In [1]: import numpy as np

In [2]: from numpy import linalg as LA

In [3]: np.set_printoptions(precision=1, suppress=True, linewidth=160)

In [4]: tidy = lambda a: np.round(a, 1) + 0

In [5]: mat = np.load("dump.npy")

In [6]: mat
Out[6]: 
array([[-2.9, -2. ,  5. , -6. , -6. ,  0. , -9. ],
       [-6. , -3.9, -5. , -1. , -7. ,  7. , -6. ],
       [ 9. , -9. , -4.9, -6. ,  8. ,  4. ,  4. ],
       [ 8. ,  7. ,  8. , -3.9, -6. ,  6. , -2. ],
       [-2. ,  3. ,  1. ,  6. , -8.9,  3. ,  9. ],
       [ 5. , -5. ,  2. ,  9. ,  4. , -3.9,  8. ],
       [-3. , -2. ,  5. , -6. , -6. ,  0. , -8.9]])

In [7]: O, vecs = LA.qr(mat[:, :1])[0], LA.qr(mat[:, 1:])[0]

In [8]: sv = LA.svd(O.T @ vecs, compute_uv=False)

In [9]: tidy(sv)
Out[9]: array([1.])

In [10]: tidy(LA.norm(O @ O.T - vecs @ vecs.T, 2))
Out[10]: np.float64(1.0)

In [11]: r0 = np.array([2, -2, -1, 0, -2, -2, -1])

In [12]: M2 = mat + np.outer(r0, np.eye(7)[0])

In [13]: LA.matrix_rank(M2 - mat)
Out[13]: np.int64(1)

In [14]: LA.matrix_rank(LA.inv(M2) - LA.inv(mat), tol=1e-8)
Out[14]: np.int64(1)

In [15]: E = np.loadtxt("layer2.csv", delimiter=",")

In [16]: E
Out[16]: 
array([[-0.3,  0.4,  0.8,  1.2, -0.1, -0.4,  0.3, -0.2, -1.1, -0.1, -1.8],
       [ 0.8,  0.8,  1.4,  0.4, -0.6, -0.1,  0.7, -2.4,  0.1,  0.2, -0.2],
       [ 0.1,  0.7, -1.3,  0.6,  1.2, -0.4, -0.5, -0.6, -0.5,  0.4,  0.4],
       [-1. ,  0.3,  0.3,  0.7,  0.2, -1.3, -0.3, -0.7,  1.8, -0.6,  1. ],
       [ 0.7, -0.3,  0.3,  0.3, -1.6,  0.1, -0.9, -0.1, -0.5, -0.8,  0.4],
       [-0.1,  0.9, -1.2, -1.3, -0.6,  1.2,  0.4, -1.5,  0.7,  0.7,  0.2],
       [-1.2,  1.3, -0.4, -0.2,  0.2, -0.4, -1.5,  0. , -0.7, -1.9,  0.2],
       [ 1.1,  1.7, -0.7, -0.7,  0.2, -0.1, -0.8,  0.3,  1.8,  0.4, -0.2],
       [-0.6,  0.8,  1.4, -0.7,  0.1,  1.6, -1.2,  0.1,  0.6,  0.2,  2.1],
       [-1.5, -0.3, -0.6, -0.3,  1.1, -2.1, -0.6,  0.8, -0.2,  1.4,  0.9],
       [-1.1,  0.8, -0.6,  2.1, -0.3, -0.1,  0.1,  1.2, -0.5,  1.4,  0.9],
       [-0.9,  0.9,  0.6, -0.5, -1.1, -0.5,  0.4,  0.9, -0.8,  0.5,  1.2],
       [-1.2,  0.2,  0.2,  0.7, -1.5,  0. , -2.2, -1. ,  0.7,  0.6, -1. ]])

In [17]: tidy(E.sum(axis=0))
Out[17]: array([-5.2,  8.2,  0.2,  2.3, -2.8, -2.5, -6.1, -3.2,  1.4,  2.4,  4.1])

In [18]: E.shape
Out[18]: (13, 11)

In [19]: E[:, 11]
Traceback (most recent call last):
  Cell In[19], line 1
    E[:, 11]
IndexError: index 11 is out of bounds for axis 1 with size 11


In [20]: LA.matrix_rank(E)
Out[20]: np.int64(11)

In [21]: tidy(LA.norm(E))
Out[21]: np.float64(10.9)

In [22]: tidy(np.diff(E, axis=0))
Out[22]: 
array([[ 1.1,  0.4,  0.6, -0.8, -0.5,  0.3,  0.4, -2.2,  1.2,  0.3,  1.6],
       [-0.7, -0.1, -2.7,  0.2,  1.8, -0.3, -1.2,  1.8, -0.6,  0.2,  0.6],
       [-1.1, -0.4,  1.6,  0.1, -1. , -0.9,  0.2, -0.1,  2.3, -1. ,  0.6],
       [ 1.7, -0.6,  0. , -0.4, -1.8,  1.4, -0.6,  0.6, -2.3, -0.2, -0.6],
       [-0.8,  1.2, -1.5, -1.6,  1. ,  1.1,  1.3, -1.4,  1.2,  1.5, -0.2],
       [-1.1,  0.4,  0.8,  1.1,  0.8, -1.6, -1.9,  1.5, -1.4, -2.6,  0. ],
       [ 2.3,  0.4, -0.3, -0.5,  0. ,  0.3,  0.7,  0.3,  2.5,  2.3, -0.4],
       [-1.7, -0.9,  2.1,  0. , -0.1,  1.7, -0.4, -0.2, -1.2, -0.2,  2.3],
       [-0.9, -1.1, -2. ,  0.4,  1. , -3.7,  0.6,  0.7, -0.8,  1.2, -1.2],
       [ 0.4,  1.1,  0. ,  2.4, -1.4,  2. ,  0.7,  0.4, -0.3,  0. ,  0. ],
       [ 0.2,  0.1,  1.2, -2.6, -0.8, -0.4,  0.3, -0.3, -0.3, -0.9,  0.3],
       [-0.3, -0.7, -0.4,  1.2, -0.4,  0.5, -2.6, -1.9,  1.5,  0.1, -2.2]])

In [23]: M2 = np.array([[2, 1],
    ...:     [3, 2],
    ...:     [2, 2],
    ...:     [1, 1],
    ...:     [3, 0],
    ...:     [0, 1],
    ...:     [3, 1],
    ...:     [0, 1],
    ...:     [1, 1],
    ...:     [3, 0],
    ...:     [3, 3]])

In [24]: np.vstack([E, M2.T]).shape
Out[24]: (15, 11)

In [25]: tidy(np.einsum("ij->j", E))
Out[25]: array([-5.2,  8.2,  0.2,  2.3, -2.8, -2.5, -6.1, -3.2,  1.4,  2.4,  4.1])

In [26]: M2 @ E
Traceback (most recent call last):
  Cell In[26], line 1
    M2 @ E
ValueError: matmul: Input operand 1 has a mismatch in its core dimension 0, with gufunc signature (n?,k),(k,m?)->(n?,m?) (size 13 is different from 2)


In [27]: vec = np.array([-1, -3, -4, 4, 1, -1, -5, -2, -3, -5, 4])

In [28]: y = E @ vec

In [29]: tidy(LA.pinv(E) @ E)
Out[29]: 
array([[1., 0., 0., 0., 0., 0., 0., 0., 0., 0., 0.],
       [0., 1., 0., 0., 0., 0., 0., 0., 0., 0., 0.],
       [0., 0., 1., 0., 0., 0., 0., 0., 0., 0., 0.],
       [0., 0., 0., 1., 0., 0., 0., 0., 0., 0., 0.],
       [0., 0., 0., 0., 1., 0., 0., 0., 0., 0., 0.],
       [0., 0., 0., 0., 0., 1., 0., 0., 0., 0., 0.],
       [0., 0., 0., 0., 0., 0., 1., 0., 0., 0., 0.],
       [0., 0., 0., 0., 0., 0., 0., 1., 0., 0., 0.],
       [0., 0., 0., 0., 0., 0., 0., 0., 1., 0., 0.],
       [0., 0., 0., 0., 0., 0., 0., 0., 0., 1., 0.],
       [0., 0., 0., 0., 0., 0., 0., 0., 0., 0., 1.]])

In [30]: try:
    ...:     LA.solve(E, y)
    ...: except LA.LinAlgError as e:
    ...:     print(e)
    ...: 
Last 2 dimensions of the array must be square

In [31]: tidy(LA.lstsq(E, y)[0])
Out[31]: array([-1., -3., -4.,  4.,  1., -1., -5., -2., -3., -5.,  4.])

In [32]: rng = np.random.default_rng(12)

In [33]: y = y + 0.3 * rng.normal(size=13)

In [34]: tidy(y)
Out[34]: array([ -3.5,  -8.2,  12. ,   7.9,  10.8,  -9. ,  18.4, -11.1,  -0.3,   5.7,   4.5,  -5.8,   4.4])

In [35]: beta, *_ = LA.lstsq(E, y)

In [36]: [round(float(LA.norm(LA.solve(E.T @ E + lam * np.eye(11), E.T @ y))), 2) for lam in (0, 1, 10, 100)]
Out[36]: [11.28, 9.62, 4.84, 1.0]

In [37]: tidy(E.T @ (y - E @ beta))
Out[37]: array([0., 0., 0., 0., 0., 0., 0., 0., 0., 0., 0.])

In [38]: beta.round()
Out[38]: array([-1., -3., -4.,  4.,  1., -1., -5., -2., -3., -5.,  4.])

In [39]: ang = np.radians(60)

In [40]: R = np.eye(11)

In [41]: R[3, 3] = R[8, 8] = np.cos(ang)

In [42]: R[3, 8], R[8, 3] = -np.sin(ang), np.sin(ang)

In [43]: tidy(R)
Out[43]: 
array([[ 1. ,  0. ,  0. ,  0. ,  0. ,  0. ,  0. ,  0. ,  0. ,  0. ,  0. ],
       [ 0. ,  1. ,  0. ,  0. ,  0. ,  0. ,  0. ,  0. ,  0. ,  0. ,  0. ],
       [ 0. ,  0. ,  1. ,  0. ,  0. ,  0. ,  0. ,  0. ,  0. ,  0. ,  0. ],
       [ 0. ,  0. ,  0. ,  0.5,  0. ,  0. ,  0. ,  0. , -0.9,  0. ,  0. ],
       [ 0. ,  0. ,  0. ,  0. ,  1. ,  0. ,  0. ,  0. ,  0. ,  0. ,  0. ],
       [ 0. ,  0. ,  0. ,  0. ,  0. ,  1. ,  0. ,  0. ,  0. ,  0. ,  0. ],
       [ 0. ,  0. ,  0. ,  0. ,  0. ,  0. ,  1. ,  0. ,  0. ,  0. ,  0. ],
       [ 0. ,  0. ,  0. ,  0. ,  0. ,  0. ,  0. ,  1. ,  0. ,  0. ,  0. ],
       [ 0. ,  0. ,  0. ,  0.9,  0. ,  0. ,  0. ,  0. ,  0.5,  0. ,  0. ],
       [ 0. ,  0. ,  0. ,  0. ,  0. ,  0. ,  0. ,  0. ,  0. ,  1. ,  0. ],
       [ 0. ,  0. ,  0. ,  0. ,  0. ,  0. ,  0. ,  0. ,  0. ,  0. ,  1. ]])

In [44]: M2 = E @ R.T

In [45]: np.allclose(E @ E.T, M2 @ M2.T)
Out[45]: True

In [46]: tidy(LA.svd(E, compute_uv=False)), tidy(LA.svd(M2, compute_uv=False))
Out[46]: 
(array([5. , 4.6, 4.1, 3.7, 3.3, 3. , 2.7, 2.4, 2.2, 2. , 1.7]),
 array([5. , 4.6, 4.1, 3.7, 3.3, 3. , 2.7, 2.4, 2.2, 2. , 1.7]))

In [47]: O, R = LA.qr(E)

In [48]: tidy(O @ R)
Out[48]: 
array([[-0.3,  0.4,  0.8,  1.2, -0.1, -0.4,  0.3, -0.2, -1.1, -0.1, -1.8],
       [ 0.8,  0.8,  1.4,  0.4, -0.6, -0.1,  0.7, -2.4,  0.1,  0.2, -0.2],
       [ 0.1,  0.7, -1.3,  0.6,  1.2, -0.4, -0.5, -0.6, -0.5,  0.4,  0.4],
       [-1. ,  0.3,  0.3,  0.7,  0.2, -1.3, -0.3, -0.7,  1.8, -0.6,  1. ],
       [ 0.7, -0.3,  0.3,  0.3, -1.6,  0.1, -0.9, -0.1, -0.5, -0.8,  0.4],
       [-0.1,  0.9, -1.2, -1.3, -0.6,  1.2,  0.4, -1.5,  0.7,  0.7,  0.2],
       [-1.2,  1.3, -0.4, -0.2,  0.2, -0.4, -1.5,  0. , -0.7, -1.9,  0.2],
       [ 1.1,  1.7, -0.7, -0.7,  0.2, -0.1, -0.8,  0.3,  1.8,  0.4, -0.2],
       [-0.6,  0.8,  1.4, -0.7,  0.1,  1.6, -1.2,  0.1,  0.6,  0.2,  2.1],
       [-1.5, -0.3, -0.6, -0.3,  1.1, -2.1, -0.6,  0.8, -0.2,  1.4,  0.9],
       [-1.1,  0.8, -0.6,  2.1, -0.3, -0.1,  0.1,  1.2, -0.5,  1.4,  0.9],
       [-0.9,  0.9,  0.6, -0.5, -1.1, -0.5,  0.4,  0.9, -0.8,  0.5,  1.2],
       [-1.2,  0.2,  0.2,  0.7, -1.5,  0. , -2.2, -1. ,  0.7,  0.6, -1. ]])

In [49]: tidy(O)
Out[49]: 
array([[-0.1, -0.1,  0.3, -0.3,  0.1,  0. ,  0.1,  0. , -0.3,  0. ,  0.5],
       [ 0.2, -0.3,  0.5, -0.2,  0. ,  0.2,  0.2,  0.5, -0.1, -0.2, -0.2],
       [ 0. , -0.2, -0.4, -0.3,  0.3,  0. , -0.2,  0.2, -0.3, -0.2, -0.3],
       [-0.3,  0. ,  0.1, -0.1,  0.1,  0.3,  0. ,  0.3,  0.6,  0.4, -0.2],
       [ 0.2,  0.1,  0.1, -0.1, -0.5,  0.2, -0.3, -0.1, -0.2,  0.1, -0.5],
       [ 0. , -0.3, -0.4,  0.4, -0.4, -0.3,  0.4,  0.4,  0.1, -0.1,  0. ],
       [-0.4, -0.4, -0.1,  0.1,  0.1,  0. , -0.2,  0. , -0.4,  0.6,  0. ],
       [ 0.3, -0.6, -0.2,  0.1,  0.1,  0.3, -0.3, -0.3,  0.4, -0.1,  0.2],
       [-0.2, -0.2,  0.5,  0.3,  0.2, -0.5, -0.3, -0.1,  0.1, -0.2, -0.3],
       [-0.5,  0.2, -0.2,  0.2,  0.3,  0.5, -0.1,  0. , -0.1, -0.5, -0.1],
       [-0.3, -0.2, -0.2, -0.6, -0.1, -0.3,  0.3, -0.3,  0.1, -0.2, -0.2],
       [-0.3, -0.3,  0.2,  0.2, -0.3,  0.3,  0.4, -0.3, -0.2, -0.1, -0.1],
       [-0.4,  0. ,  0.1, -0.1, -0.5,  0. , -0.5,  0.3,  0.1, -0.3,  0.3]])

In [50]: O.shape, R.shape
Out[50]: ((13, 11), (11, 11))

In [51]: tidy(np.abs(np.diag(R)))
Out[51]: array([3.3, 3. , 3.1, 3.1, 2.8, 2.7, 2.9, 3.2, 2.8, 2.8, 2.8])

In [52]: tidy(np.trace(O @ O.T))
Out[52]: np.float64(11.0)

In [53]: F = np.load("arr.npy")

In [54]: F
Out[54]: 
array([[ 0.4, -1. ,  0.9, -0.4, -0.7,  1.1, -0.6, -0.5, -0.6,  1.2, -1. , -0.6,  0.6, -0.7, -0.7, -0.7],
       [-0.6,  0. , -1.1,  1. ,  0.5,  0.8,  0.2,  1.8,  0.3, -1.3,  0.8, -0.6,  1.3,  1. , -0.7, -2. ],
       [ 1.3,  0.7, -0.7,  0.6,  0.2,  1.3,  0. ,  0. ,  1. ,  0. ,  1.3, -0.3,  0.6,  0.6,  0.3,  0.4],
       [-0.5,  0.1, -0.4, -0.4, -0.4,  0.7,  1. , -0.6, -0.6, -0.3,  0.6, -0.1,  1.3, -0.4, -1.5, -0.1],
       [-0.6,  0. ,  1.5, -0.5, -1.4, -0.1, -1.1, -1.3, -0.9, -1.7, -2. ,  0.1,  0.7, -2. ,  0.3, -1.1],
       [-0.8, -0.5, -1.6,  1.8, -3.7, -1. , -0.5, -0.2,  0.2, -0.4,  0.5,  1.2, -0.5, -0.7, -0.5,  0.8]])

In [55]: r0, r1 = F[3], F[2]

In [56]: tidy(r0 @ r1)
Out[56]: np.float64(0.6)

In [57]: tidy(r0 @ r0)
Out[57]: np.float64(7.5)

In [58]: pr = (r0 @ r1) / (r0 @ r0) * r0

In [59]: LA.matrix_rank(np.outer(r0, r1))
Out[59]: np.int64(1)

In [60]: tidy((r1 - pr) @ r0)
Out[60]: np.float64(0.0)

In [61]: tidy(pr)
Out[61]: array([ 0. ,  0. ,  0. ,  0. ,  0. ,  0.1,  0.1,  0. ,  0. ,  0. ,  0. ,  0. ,  0.1,  0. , -0.1,  0. ])

In [62]: M2 = F / LA.norm(F, axis=1)
Traceback (most recent call last):
  Cell In[62], line 1
    M2 = F / LA.norm(F, axis=1)
ValueError: operands could not be broadcast together with shapes (6,16) (6,) 


In [63]: M2 = F / LA.norm(F, axis=1, keepdims=True)

In [64]: C2 = M2 @ M2.T

In [65]: tidy(np.degrees(np.arccos(np.clip(C2[1, 0], -1, 1))))
Out[65]: np.float64(100.7)

In [66]: (C2 - 2 * np.eye(6)).round(6).argmax(axis=1)
Out[66]: array([4, 2, 1, 1, 0, 4])

In [67]: tidy(LA.norm(M2, axis=1))
Out[67]: array([1., 1., 1., 1., 1., 1.])

In [68]: Uu, sv, Vt = LA.svd(F, full_matrices=False)

In [69]: tidy(sv)
Out[69]: array([5.5, 4.9, 4. , 2.8, 2.2, 2.1])

In [70]: Uu.shape, sv.shape, Vt.shape
Out[70]: ((6, 6), (6,), (6, 16))

In [71]: np.allclose(Uu * sv @ Vt, F)
Out[71]: True

In [72]: tidy(Uu.T @ Uu)
Out[72]: 
array([[1., 0., 0., 0., 0., 0.],
       [0., 1., 0., 0., 0., 0.],
       [0., 0., 1., 0., 0., 0.],
       [0., 0., 0., 1., 0., 0.],
       [0., 0., 0., 0., 1., 0.],
       [0., 0., 0., 0., 0., 1.]])

In [73]: tidy(sv / sv[0])
Out[73]: array([1. , 0.9, 0.7, 0.5, 0.4, 0.4])

In [74]: (sv > 1e-8).sum()
Out[74]: np.int64(6)

In [75]: P = E @ LA.solve(E.T @ E, E.T)

In [76]: tidy(P @ E[:, 8])
Out[76]: array([-1.1,  0.1, -0.5,  1.8, -0.5,  0.7, -0.7,  1.8,  0.6, -0.2, -0.5, -0.8,  0.7])

In [77]: tidy(np.diag(P))
Out[77]: array([0.6, 0.8, 0.7, 0.9, 0.8, 0.9, 0.9, 1. , 1. , 0.8, 0.9, 0.8, 0.9])

In [78]: np.allclose(P @ P, P)
Out[78]: True

In [79]: A = np.diag(np.array([9, 2, 7, 8, 5, 3, 7])) + 3 * np.eye(7, k=1) + 3 * np.eye(7, k=-1)

In [80]: A
Out[80]: 
array([[9., 3., 0., 0., 0., 0., 0.],
       [3., 2., 3., 0., 0., 0., 0.],
       [0., 3., 7., 3., 0., 0., 0.],
       [0., 0., 3., 8., 3., 0., 0.],
       [0., 0., 0., 3., 5., 3., 0.],
       [0., 0., 0., 0., 3., 3., 3.],
       [0., 0., 0., 0., 0., 3., 7.]])

In [81]: O, R = LA.qr(A)

In [82]: tidy(O)
Out[82]: 
array([[-0.9,  0.1, -0.1, -0.2,  0.2,  0. , -0.2],
       [-0.3, -0.3,  0.2,  0.6, -0.5,  0.1,  0.5],
       [ 0. , -1. , -0.1, -0.2,  0.2,  0. , -0.2],
       [ 0. ,  0. ,  1. , -0.1,  0.1,  0. , -0.1],
       [ 0. ,  0. ,  0. , -0.8, -0.4,  0.1,  0.5],
       [ 0. ,  0. ,  0. ,  0. , -0.7, -0.1, -0.7],
       [ 0. ,  0. ,  0. ,  0. ,  0. , -1. ,  0.2]])

In [83]: tidy(np.abs(np.diag(R)))
Out[83]: array([9.5, 3.1, 3.1, 3.9, 4. , 3.1, 0.6])

In [84]: tidy(np.trace(O @ O.T))
Out[84]: np.float64(7.0)

In [85]: O.shape, R.shape
Out[85]: ((7, 7), (7, 7))

In [86]: tidy(O @ R)
Out[86]: 
array([[9., 3., 0., 0., 0., 0., 0.],
       [3., 2., 3., 0., 0., 0., 0.],
       [0., 3., 7., 3., 0., 0., 0.],
       [0., 0., 3., 8., 3., 0., 0.],
       [0., 0., 0., 3., 5., 3., 0.],
       [0., 0., 0., 0., 3., 3., 3.],
       [0., 0., 0., 0., 0., 3., 7.]])
